% ipython --no-banner

In [1]: import numpy as np

In [2]: np.set_printoptions(precision=3, suppress=True, linewidth=140, floatmode="fixed")

In [3]: K = np.load("layer0.npy")

In [4]: K
Out[4]: 
array([[ 3,  0,  0,  0,  0,  0,  0,  0,  0],
       [ 3,  3,  0,  0,  0,  0,  0,  0,  0],
       [-3, -1,  3,  0,  0,  0,  0,  0,  0],
       [ 0,  1, -3,  1,  0,  0,  0,  0,  0],
       [ 0,  2, -1, -1,  1,  0,  0,  0,  0],
       [-3,  1,  1,  0, -3, -1,  0,  0,  0],
       [-2, -2, -1, -2, -3, -2,  2,  0,  0],
       [ 2,  0,  3, -2,  3, -2, -1, -2,  0],
       [-1,  3, -1,  3,  3, -2, -3, -3,  1]])

In [5]: O, vecs = np.linalg.qr(K[:, :3])[0], np.linalg.qr(K[:, 3:])[0]

In [6]: s = np.linalg.svd(O.T @ vecs, compute_uv=False)

In [7]: np.round(np.linalg.norm(O @ O.T - vecs @ vecs.T, 2), 3)
Out[7]: np.float64(1.0)

In [8]: x = np.array([1, 0, 3, 3, 2, 2, 5, 0, 1])

In [9]: rhs = K @ x

In [10]: c, lr = np.zeros(9), 1 / np.linalg.norm(K, 2) ** 2

In [11]: for i in range(50):
    ...:     c -= lr * K.T @ (K @ c - rhs)
    ...:     if i % 10 == 0: print(i, round(np.linalg.norm(K @ c - rhs), 3))
    ...: 
0 12.448
10 3.658
20 3.299
30 3.154
40 3.02

In [12]: c
Out[12]: array([ 1.045, -0.548,  2.320,  1.312,  1.047,  2.102,  0.640,  1.099, -0.013])

In [13]: B = np.linalg.inv(K)

In [14]: np.allclose(B, K.T)
Out[14]: False

In [15]: round(np.linalg.det(K) * np.linalg.det(B), 3)
Out[15]: np.float64(1.0)

In [16]: np.round(np.linalg.cond(K), 3)
Out[16]: np.float64(159.906)

In [17]: u = np.array([1, 0, 2, -2, 1, 1, -1, -2, -2])

In [18]: B = K + np.outer(u, np.eye(9)[6])

In [19]: round(float(np.linalg.det(B) / np.linalg.det(K)), 3), round(float(1 + np.linalg.solve(K, u)[6]), 3)
Out[19]: (-4.833, -4.833)

In [20]: np.linalg.matrix_rank(np.linalg.inv(B) - np.linalg.inv(K), tol=1e-8)
Out[20]: np.int64(1)

In [21]: rng = np.random.default_rng(454)

In [22]: z = rng.permutation(9)

In [23]: B = K[:, z] * rng.choice([-1, 1], 9)

In [24]: B
Out[24]: 
array([[ 0,  0,  0,  0,  0,  0, -3,  0,  0],
       [-3,  0,  0,  0,  0,  0, -3,  0,  0],
       [ 1,  0,  0,  3,  0,  0,  3,  0,  0],
       [-1,  0,  0, -3,  0,  0,  0, -1,  0],
       [-2,  0,  0, -1,  0,  0,  0,  1, -1],
       [-1,  0,  0,  1,  0,  1,  3,  0,  3],
       [ 2, -2,  0, -1,  0,  2,  2,  2,  3],
       [ 0,  1,  0,  3, -2,  2, -2,  2, -3],
       [-3,  3, -1, -1, -3,  2,  1, -3, -3]])

In [25]: U, _, VT = np.linalg.svd(K.T @ B)

In [26]: z
Out[26]: array([1, 6, 8, 2, 7, 5, 0, 3, 4])

In [27]: feats = np.load("m.npy")

In [28]: print(feats)
[[4.000 1.000 1.000 1.000 1.000 1.000]
 [1.000 4.000 1.000 1.000 1.000 1.000]
 [1.000 1.000 4.000 1.000 1.000 1.000]
 [1.000 1.000 1.000 4.000 1.000 1.000]
 [1.000 1.000 1.000 1.000 4.000 1.000]
 [1.000 1.000 1.000 1.000 1.000 4.000]]

In [29]: # symmetric, so the eigenvalues are real

In [30]: evals, vecs = np.linalg.eigh(feats)

In [31]: x = np.array([-3, 2, -2, 2, -3, 0])

In [32]: np.linalg.eigvalsh(feats[1:, 1:])
Out[32]: array([3.000, 3.000, 3.000, 3.000, 8.000])

In [33]: print(vecs * np.sqrt(evals) @ vecs.T)
[[1.943 0.211 0.211 0.211 0.211 0.211]
 [0.211 1.943 0.211 0.211 0.211 0.211]
 [0.211 0.211 1.943 0.211 0.211 0.211]
 [0.211 0.211 0.211 1.943 0.211 0.211]
 [0.211 0.211 0.211 0.211 1.943 0.211]
 [0.211 0.211 0.211 0.211 0.211 1.943]]

In [34]: np.abs(feats).sum(axis=1).max(), np.round(np.abs(evals).max(), 3)
Out[34]: (np.float64(9.0), np.float64(9.0))

In [35]: (feats + feats.T) / 2
Out[35]: 
array([[4.000, 1.000, 1.000, 1.000, 1.000, 1.000],
       [1.000, 4.000, 1.000, 1.000, 1.000, 1.000],
       [1.000, 1.000, 4.000, 1.000, 1.000, 1.000],
       [1.000, 1.000, 1.000, 4.000, 1.000, 1.000],
       [1.000, 1.000, 1.000, 1.000, 4.000, 1.000],
       [1.000, 1.000, 1.000, 1.000, 1.000, 4.000]])

In [36]: print(np.allclose(feats, feats.T))
True

In [37]: np.allclose(feats @ feats.T, feats.T @ feats)
Out[37]: True

In [38]: evals, vecs = np.linalg.eigh(feats)

In [39]: np.linalg.svd(feats, compute_uv=False)
Out[39]: array([9.000, 3.000, 3.000, 3.000, 3.000, 3.000])

In [40]: np.abs(vecs[:, -1])
Out[40]: array([0.408, 0.408, 0.408, 0.408, 0.408, 0.408])

In [41]: np.round(vecs.T @ feats @ vecs, 3) + 0
Out[41]: 
array([[3.000, 0.000, 0.000, 0.000, 0.000, 0.000],
       [0.000, 3.000, 0.000, 0.000, 0.000, 0.000],
       [0.000, 0.000, 3.000, 0.000, 0.000, 0.000],
       [0.000, 0.000, 0.000, 3.000, 0.000, 0.000],
       [0.000, 0.000, 0.000, 0.000, 3.000, 0.000],
       [0.000, 0.000, 0.000, 0.000, 0.000, 9.000]])

In [42]: (evals > 1e-8).sum(), (evals < -1e-8).sum()
Out[42]: (np.int64(6), np.int64(0))

In [43]: evals
Out[43]: array([3.000, 3.000, 3.000, 3.000, 3.000, 9.000])

In [44]: print(np.linalg.eigvalsh(feats + -2 * np.eye(6)))
[1.000 1.000 1.000 1.000 1.000 7.000]

In [45]: arr = np.load("case3.npy")

In [46]: arr
Out[46]: 
array([[-1, -3, -1,  2, -3],
       [ 3, -2,  1,  3,  2],
       [-2,  0,  1,  3,  1],
       [-1, -2,  3, -3, -3],
       [-1,  1,  1,  2,  0],
       [ 1, -1,  2, -3,  2],
       [ 1,  0,  2,  0,  1]])

In [47]: proj = arr @ np.linalg.solve(arr.T @ arr, arr.T)

In [48]: print(np.round(np.trace(proj), 3))
5.0

In [49]: np.round(proj @ arr[:, 1], 3) + 0
Out[49]: array([-3.000, -2.000,  0.000, -2.000,  1.000, -1.000,  0.000])

In [50]: np.diag(proj)
Out[50]: array([0.798, 0.881, 0.867, 0.877, 0.450, 0.804, 0.322])

In [51]: np.allclose(proj @ proj, proj)
Out[51]: True

In [52]: F = np.load("run11.npy")

In [53]: print(F)
[[1.000 0.000 0.000 0.000 0.000]
 [0.000 0.500 0.250 0.000 0.250]
 [0.200 0.200 0.400 0.000 0.200]
 [0.000 0.000 0.000 1.000 0.000]
 [0.500 0.000 0.000 0.000 0.500]]

In [54]: # a transition matrix

In [55]: print(F @ np.ones(5))
[1.000 1.000 1.000 1.000 1.000]

In [56]: F.sum(axis=1)
Out[56]: array([1.000, 1.000, 1.000, 1.000, 1.000])

In [57]: p = np.eye(5)[3]

In [58]: for _ in range(6):
    ...:     p = p @ F
    ...:     print(p.round(3))
    ...: 
[0.000 0.000 0.000 1.000 0.000]
[0.000 0.000 0.000 1.000 0.000]
[0.000 0.000 0.000 1.000 0.000]
[0.000 0.000 0.000 1.000 0.000]
[0.000 0.000 0.000 1.000 0.000]
[0.000 0.000 0.000 1.000 0.000]
